$ ipython --no-banner

In [1]: import numpy as np

In [2]: np.set_printoptions(precision=2, suppress=True, linewidth=200)

In [3]: other = np.array([[2, 2, 3], [1, 3, 2], [1, 2, -2], [-1, 1, -3]])

In [4]: C = np.array([[0, 0, 0, 1], [1, 1, 2, 1], [0, 2, 0, 0]])

In [5]: arr = other @ C

In [6]: print(arr)
[[ 2  8  4  4]
 [ 3  7  6  4]
 [ 2 -2  4  3]
 [ 1 -5  2  0]]

In [7]: print(np.einsum("ij,ji->", arr, arr))
89

In [8]: print(np.round(np.linalg.det(2 * arr), 2), np.round(np.linalg.det(arr), 2))
0.0 0.0

In [9]: data = np.loadtxt("test10.csv", delimiter=",")

In [10]: print(data)
[[ 2.32 -3.65  1.  ]
 [ 1.87 -1.3   1.  ]
 [ 1.42  1.3   1.  ]
 [ 0.95  0.51  1.  ]
 [ 0.93  0.35  1.  ]
 [ 3.63 -3.66  1.  ]
 [ 2.04 -1.98  1.  ]
 [ 1.19 -0.37  1.  ]
 [ 2.37 -2.17  1.  ]
 [ 2.64 -3.05  1.  ]
 [ 1.1  -0.7   1.  ]
 [ 0.88  1.06  1.  ]
 [ 0.49  2.09  1.  ]
 [ 3.4  -6.34  1.  ]
 [ 2.26 -2.05  1.  ]
 [ 2.17 -0.57  1.  ]
 [ 2.7  -3.    1.  ]
 [ 2.04 -2.75  1.  ]
 [ 2.71 -4.15  1.  ]
 [ 1.47 -0.46  1.  ]
 [ 3.12 -5.    1.  ]
 [ 0.38  0.76  1.  ]
 [ 3.95 -8.04  1.  ]
 [ 2.92 -4.06  1.  ]]

In [11]: O, V = np.linalg.qr(data[:, :2])[0], np.linalg.qr(data[:, 2:])[0]

In [12]: sv = np.linalg.svd(O.T @ V, compute_uv=False)

In [13]: print(sv)
[0.97]

In [14]: print(np.round(np.linalg.norm(O @ O.T - V @ V.T, 2), 2))
1.0

In [15]: hat = data @ np.linalg.solve(data.T @ data, data.T)

In [16]: print(np.linalg.matrix_rank(np.eye(24) - hat))
21

In [17]: print(round(np.trace(hat), 2))
3.0

In [18]: x0 = np.array([1, 1, 2])

In [19]: print(np.sign((data @ x0).round(6)))
[ 1.  1.  1.  1.  1.  1.  1.  1.  1.  1.  1.  1.  1. -1.  1.  1.  1.  1.  1.  1.  1.  1. -1.  1.]

In [20]: print(data @ np.eye(3)[0])
[2.32 1.87 1.42 0.95 0.93 3.63 2.04 1.19 2.37 2.64 1.1  0.88 0.49 3.4  2.26 2.17 2.7  2.04 2.71 1.47 3.12 0.38 3.95 2.92]

In [21]: print(np.linalg.norm(data, axis=0))
[11.07 15.49  4.9 ]

In [22]: print(round(float(np.linalg.norm(data) ** 2 / np.linalg.norm(data, 2) ** 2), 2))
1.09

In [23]: print(np.linalg.norm(data, axis=1).argmax())
22

In [24]: print(round(float(np.linalg.norm(data[7], 1)), 2), round(float(np.linalg.norm(data[7], np.inf)), 2))
2.56 1.19

In [25]: print(np.round(np.linalg.norm(data, 1), 2), round(np.linalg.norm(data, np.inf), 2))
59.37 12.99

In [26]: rng = np.random.default_rng(645753)

In [27]: other = data + rng.integers(-2, 3, (24, 2)) @ rng.integers(-2, 3, (2, 3))

In [28]: print(other)
[[10.32  0.35 -1.  ]
 [ 1.87  2.7   7.  ]
 [ 1.42  5.3   7.  ]
 [ 2.95  2.51  2.  ]
 [-1.07 -3.65 -3.  ]
 [-4.37 -7.66  3.  ]
 [10.04  2.02 -1.  ]
 [-2.81 -2.37  2.  ]
 [ 4.37 -2.17 -1.  ]
 [-5.36 -7.05  3.  ]
 [-4.9  -4.7   1.  ]
 [-1.12  1.06  3.  ]
 [-3.51  2.09  5.  ]
 [ 5.4  -6.34 -1.  ]
 [ 2.26 -0.05  4.  ]
 [ 2.17 -0.57  1.  ]
 [ 4.7  -3.   -1.  ]
 [ 2.04 -4.75 -2.  ]
 [ 4.71 -6.15 -4.  ]
 [ 5.47  1.54  0.  ]
 [-0.88 -9.   -1.  ]
 [-3.62 -3.24 -1.  ]
 [ 1.95 -6.04  6.  ]
 [-3.08 -6.06  4.  ]]

In [29]: print(np.linalg.matrix_rank(other - data, tol=1e-8))
2

In [30]: print(np.round(np.linalg.svd(other - data, compute_uv=False), 2) + 0)
[24.04 16.68  0.  ]

In [31]: E = np.array([[11.51, -21.99, 5.96],
    ...:     [-4.52, -23.35, 5.51],
    ...:     [-5.32, -21.01, 4.39],
    ...:     [12.84, -22.24, 6.3],
    ...:     [12.22, -21.88, 5.39],
    ...:     [-6.01, -21.43, 7.07],
    ...:     [-6.48, -20.11, 6.19],
    ...:     [-3.56, -23.89, 5.45],
    ...:     [-6.47, -22.47, 7.46],
    ...:     [13.35, -22.67, 5.28],
    ...:     [-6.85, -24.36, 5.6],
    ...:     [13.94, -22.27, 7.53],
    ...:     [13.28, -21.37, 5.79]])

In [32]: Xs = (E - E.mean(axis=0)) / E.std(axis=0)

In [33]: print(Xs.std(axis=0))
[1. 1. 1.]

In [34]: b = np.linalg.lstsq(np.delete(Xs, 1, axis=1), Xs[:, 1])[0]

In [35]: print(np.abs(b).argmax())
0

In [36]: print(round(1 - np.var(Xs[:, 1] - np.delete(Xs, 1, axis=1) @ b), 2))
0.02

In [37]: x0 = np.array([0, 2, 0])

In [38]: rhs = E @ x0

In [39]: b, lr = np.zeros(3), 1 / np.linalg.norm(E, 2) ** 2

In [40]: for i in range(4):
    ...:     b -= lr * E.T @ (E @ b - rhs)
    ...:     if i % 1 == 0: print(i, round(np.linalg.norm(E @ b - rhs), 2))
    ...: 
0 8.19
1 6.97
2 5.95
3 5.11

In [41]: print(b)
[-0.14  1.85 -0.49]

In [42]: other = np.array([[1, 0], [1, 0]])

In [43]: W0 = np.kron(np.eye(2, dtype=int), other)

In [44]: print(W0)
[[1 0 0 0]
 [1 0 0 0]
 [0 0 1 0]
 [0 0 1 0]]

In [45]: print([int(np.linalg.matrix_rank(np.linalg.matrix_power(W0, p))) for p in range(1, 5)])
[2, 2, 2, 2]

In [46]: print(np.sort(np.linalg.eigvals(W0)))
[0. 0. 1. 1.]

In [47]: print(np.linalg.matrix_rank(W0 - W0[0, 0] * np.eye(4)))
2
